$ python3 -q
>>> import numpy as np
>>> from numpy import linalg as LA
>>> np.set_printoptions(precision=2, suppress=True, linewidth=100, sign=" ")
>>> feats = np.load("data.npy")
>>> feats
array([[ 6.,  5.,  0.],
       [ 5.,  4.,  5.],
       [ 0.,  5.,  9.]])
>>> np.allclose(feats, feats.T)
True
>>> assert feats == feats.T
Traceback (most recent call last):
  File "<python-input-6>", line 1, in <module>
    assert feats == feats.T
           ^^^^^^^^^^^^^^^^
ValueError: The truth value of an array with more than one element is ambiguous. Use a.any() or a.all()
>>> np.allclose(feats @ feats.T, feats.T @ feats)
True
>>> np.trace(feats)
np.float64(19.0)
>>> (feats + feats.T) / 2
array([[ 6.,  5.,  0.],
       [ 5.,  4.,  5.],
       [ 0.,  5.,  9.]])
>>> round(float(LA.det(feats)), 2)
-159.0
>>> LA.matrix_power(feats, 4)
array([[  6846.,   7975.,   7425.],
       [  7975.,  11081.,  12430.],
       [  7425.,  12430.,  16086.]])
>>> t3 = np.stack([feats, 2 * feats, feats[::-1]])
>>> t3.shape
(3, 3, 3)
>>> LA.matrix_rank(t3)
array([ 3,  3,  3])
>>> t3.sum(axis=0)
array([[ 18.,  20.,   9.],
       [ 20.,  16.,  20.],
       [  6.,  20.,  27.]])
>>> np.einsum("bij,cij->bc", t3, t3)
array([[ 233.,  466.,  116.],
       [ 466.,  932.,  232.],
       [ 116.,  232.,  233.]])
>>> arr = np.array([[18, -13, -9], [-13, -18, -11], [-9, -11, -8]])
>>> A2 = arr[0, 0] * arr[1:] - np.outer(arr[1:, 0], arr[0])
>>> A2
array([[   0, -493, -315],
       [   0, -315, -225]])
>>> np.flatnonzero(~A2.round(6).any(axis=1))
array([], dtype=int64)
>>> LA.matrix_rank(A2), LA.matrix_rank(arr)
(np.int64(2), np.int64(3))
>>> arr[:, 0] / arr[0, 0]
array([ 1.  , -0.72, -0.5 ])
>>> A2 = LA.inv(arr)
>>> (np.abs(A2) > 1e-9).astype(int)
array([[ 1,  1,  1],
       [ 1,  1,  1],
       [ 1,  1,  1]])
>>> round(float(LA.slogdet(arr)[0]), 2)
1.0
>>> round(LA.cond(arr), 2)
np.float64(32.66)
>>> round(LA.det(arr) * LA.det(A2), 2)
np.float64(1.0)
>>> LA.det(arr) * A2
array([[  23.,   -5.,  -19.],
       [  -5., -225.,  315.],
       [ -19.,  315., -493.]])
>>> LA.inv(A2)
array([[ 18., -13.,  -9.],
       [-13., -18., -11.],
       [ -9., -11.,  -8.]])
>>> np.allclose(A2, arr.T)
False
>>> A2
array([[ 0.04, -0.01, -0.03],
       [-0.01, -0.35,  0.48],
       [-0.03,  0.48, -0.76]])
>>> E = np.load("test0.npy")
>>> E
array([[  2,   0,   1],
       [  4,   0,   1],
       [  5,   0,   2],
       [  5,   1,   3],
       [  7,   3,   3],
       [  9,   5,   4],
       [  9,   5,   6],
       [ 11,   5,   7],
       [ 11,   5,   9],
       [ 13,   5,   9],
       [ 15,   7,   9],
       [ 15,   7,  10],
       [ 16,   8,  12],
       [ 16,   9,  12],
       [ 18,  11,  13],
       [ 20,  13,  15],
       [ 22,  15,  17],
       [ 24,  17,  18]])
>>> x = np.array([3, 3, 1])
>>> h = np.maximum(E @ x, 0)
>>> np.maximum(E @ x, 0) - np.maximum(-E @ x, 0)
array([   7,   13,   17,   21,   33,   46,   48,   55,   57,   63,   75,   76,   84,   87,  100,
        114,  128,  141])
>>> h
array([   7,   13,   17,   21,   33,   46,   48,   55,   57,   63,   75,   76,   84,   87,  100,
        114,  128,  141])
>>> np.maximum(E @ (3 * x), 0)
array([  21,   39,   51,   63,   99,  138,  144,  165,  171,  189,  225,  228,  252,  261,  300,
        342,  384,  423])
>>> np.flatnonzero(h > 1e-9)
array([  0,   1,   2,   3,   4,   5,   6,   7,   8,   9,  10,  11,  12,  13,  14,  15,  16,  17])
>>> cen = (E - E.mean(axis=0)) / E.std(axis=0)
>>> np.argwhere(np.abs(cen) > 2)
array([[ 17,   1]])
>>> coef = LA.lstsq(np.delete(cen, 2, axis=1), cen[:, 2])[0]
>>> coef
array([ 0.87,  0.12])
>>> proj = E @ LA.solve(E.T @ E, E.T)
>>> np.round(LA.eigvalsh(proj), 2) + 0
array([ 0.,  0.,  0.,  0.,  0.,  0.,  0.,  0.,  0.,  0.,  0.,  0.,  0.,  0.,  0.,  1.,  1.,  1.])
>>> LA.matrix_rank(np.eye(18) - proj)
np.int64(15)
>>> np.round(proj @ E[:, 1], 2) + 0
array([  0.,   0.,   0.,   1.,   3.,   5.,   5.,   5.,   5.,   5.,   7.,   7.,   8.,   9.,  11.,
        13.,  15.,  17.])
>>> np.round(np.trace(proj), 2)
np.float64(3.0)
